$ python -q
>>> import numpy as np
>>> np.set_printoptions(suppress=True, linewidth=120)
>>> rnd = lambda a: np.round(a, 1) + 0
>>> W0 = np.array([[65, 90, 100, 62, 85, 100, 33, 30],
...     [90, 135, 127, 88, 115, 135, 63, 33],
...     [100, 127, 227, 122, 189, 189, 59, 113],
...     [62, 88, 122, 74, 109, 107, 48, 51],
...     [85, 115, 189, 109, 170, 150, 63, 81],
...     [100, 135, 189, 107, 150, 185, 60, 96],
...     [33, 63, 59, 48, 63, 60, 58, 28],
...     [30, 33, 113, 51, 81, 96, 28, 97]])
>>> Uu, sv, Vh = np.linalg.svd(W0)
>>> vecs = Vh[:(sv > 1e-8).sum()]
>>> rng = np.random.default_rng(78195)
>>> vec = W0[5] + -2 * W0[0] + rng.integers(2) * np.eye(8)[2]
>>> print(vec)
[-30. -45. -11. -17. -20. -15.  -6.  36.]
>>> rnd(np.linalg.norm(vec - vecs.T @ vecs @ vec))
np.float64(0.0)
>>> np.allclose(vecs.T @ vecs @ vec, vec)
True
>>> evals, vecs = np.linalg.eigh(W0)
>>> print((evals > 1e-8).sum(), (evals < -1e-8).sum())
4 0
>>> rnd(np.linalg.svd(W0, compute_uv=False))
array([837.1,  99.1,  38.9,  35.9,   0. ,   0. ,   0. ,   0. ])
>>> print(rnd(np.linalg.eigvalsh(W0 + 5 * np.eye(8))))
[  5.    5.    5.    5.   40.9  43.9 104.1 842.1]
>>> rnd(vecs.T @ W0 @ vecs)
array([[  0. ,   0. ,   0. ,   0. ,   0. ,   0. ,   0. ,   0. ],
       [  0. ,   0. ,   0. ,   0. ,   0. ,   0. ,   0. ,   0. ],
       [  0. ,   0. ,   0. ,   0. ,   0. ,   0. ,   0. ,   0. ],
       [  0. ,   0. ,   0. ,   0. ,   0. ,   0. ,   0. ,   0. ],
       [  0. ,   0. ,   0. ,   0. ,  35.9,   0. ,   0. ,   0. ],
       [  0. ,   0. ,   0. ,   0. ,   0. ,  38.9,   0. ,   0. ],
       [  0. ,   0. ,   0. ,   0. ,   0. ,   0. ,  99.1,   0. ],
       [  0. ,   0. ,   0. ,   0. ,   0. ,   0. ,   0. , 837.1]])
>>> rnd(evals)
array([  0. ,   0. ,   0. ,   0. ,  35.9,  38.9,  99.1, 837.1])
>>> np.unique(evals.round(6) + 0, return_counts=True)[1]
array([4, 1, 1, 1, 1])
>>> rnd(np.trace(np.linalg.pinv(W0) @ W0))
np.float64(4.0)
>>> print(np.allclose(W0[:-1].T @ np.linalg.lstsq(W0[:-1].T, W0[-1])[0], W0[-1]))
True
>>> np.unique(W0.round(6), axis=0).shape
(8, 8)
>>> rk = np.linalg.matrix_rank(W0)
>>> rk
np.int64(4)
>>> ns = np.linalg.svd(W0)[2][rk:].T
>>> [int(np.linalg.matrix_rank(W0[:, :j + 1])) for j in range(8)]
[1, 2, 3, 4, 4, 4, 4, 4]
>>> [int(np.linalg.matrix_rank(W0[:i])) for i in range(1, len(W0) + 1)]
[1, 2, 3, 4, 4, 4, 4, 4]
>>> [int(np.linalg.matrix_rank(np.delete(W0, i, axis=0))) for i in range(8)]
[4, 4, 4, 4, 4, 4, 4, 4]
>>> ns.shape
(8, 4)
>>> evals, vecs = np.linalg.eigh(W0)
>>> vec = np.array([2, 1, 1, 1, 2, 0, 0, 1])
>>> (np.sign(vecs[:, -1].round(6)) == np.sign(vecs[0, -1].round(6))).astype(int)
array([1, 1, 1, 1, 1, 1, 1, 1])
>>> rnd(vec @ W0 @ vec / (vec @ vec)), rnd(evals[0]), rnd(evals[-1])
(np.float64(527.1), np.float64(0.0), np.float64(837.1))
>>> vec @ W0 @ vec
np.int64(6325)
>>> rnd(vecs * np.maximum(evals, 0) @ vecs.T)
array([[ 65.,  90., 100.,  62.,  85., 100.,  33.,  30.],
       [ 90., 135., 127.,  88., 115., 135.,  63.,  33.],
       [100., 127., 227., 122., 189., 189.,  59., 113.],
       [ 62.,  88., 122.,  74., 109., 107.,  48.,  51.],
       [ 85., 115., 189., 109., 170., 150.,  63.,  81.],
       [100., 135., 189., 107., 150., 185.,  60.,  96.],
       [ 33.,  63.,  59.,  48.,  63.,  60.,  58.,  28.],
       [ 30.,  33., 113.,  51.,  81.,  96.,  28.,  97.]])
>>> np.abs(W0).sum(axis=1).max(), rnd(np.abs(evals).max())
(np.int64(1126), np.float64(837.1))
>>> arr = np.loadtxt("arr.csv", delimiter=",")
>>> print(arr)
[[0. 0. 0. 0. 0. 0. 0. 0. 0. 0. 0.]
 [0. 3. 0. 0. 0. 0. 0. 0. 0. 0. 0.]
 [1. 1. 3. 0. 0. 0. 0. 0. 0. 0. 0.]
 [3. 0. 1. 0. 0. 0. 0. 0. 0. 0. 0.]
 [0. 3. 2. 1. 2. 0. 0. 0. 0. 0. 0.]
 [1. 2. 2. 1. 1. 3. 0. 0. 0. 0. 0.]
 [0. 0. 0. 1. 1. 1. 3. 0. 0. 0. 0.]
 [1. 1. 1. 0. 0. 2. 1. 3. 0. 0. 0.]
 [2. 0. 2. 1. 0. 2. 1. 2. 1. 0. 0.]
 [1. 2. 2. 2. 2. 1. 0. 1. 2. 1. 0.]
 [0. 2. 1. 1. 1. 2. 0. 0. 1. 1. 2.]]
>>> Uu, sv, Vh = np.linalg.svd(arr)
>>> np.argmax(sv[:-1] / (sv[1:] + 1e-6)) + 1
np.int64(10)
>>> M2 = Uu[:, :10] @ np.diag(sv[:10]) @ Vh[:10]
>>> rnd(M2)
array([[0., 0., 0., 0., 0., 0., 0., 0., 0., 0., 0.],
       [0., 3., 0., 0., 0., 0., 0., 0., 0., 0., 0.],
       [1., 1., 3., 0., 0., 0., 0., 0., 0., 0., 0.],
       [3., 0., 1., 0., 0., 0., 0., 0., 0., 0., 0.],
       [0., 3., 2., 1., 2., 0., 0., 0., 0., 0., 0.],
       [1., 2., 2., 1., 1., 3., 0., 0., 0., 0., 0.],
       [0., 0., 0., 1., 1., 1., 3., 0., 0., 0., 0.],
       [1., 1., 1., 0., 0., 2., 1., 3., 0., 0., 0.],
       [2., 0., 2., 1., 0., 2., 1., 2., 1., 0., 0.],
       [1., 2., 2., 2., 2., 1., 0., 1., 2., 1., 0.],
       [0., 2., 1., 1., 1., 2., 0., 0., 1., 1., 2.]])
>>> np.linalg.matrix_rank(arr, rtol=0.05)
np.int64(9)
>>> print(np.linalg.matrix_rank(M2))
10
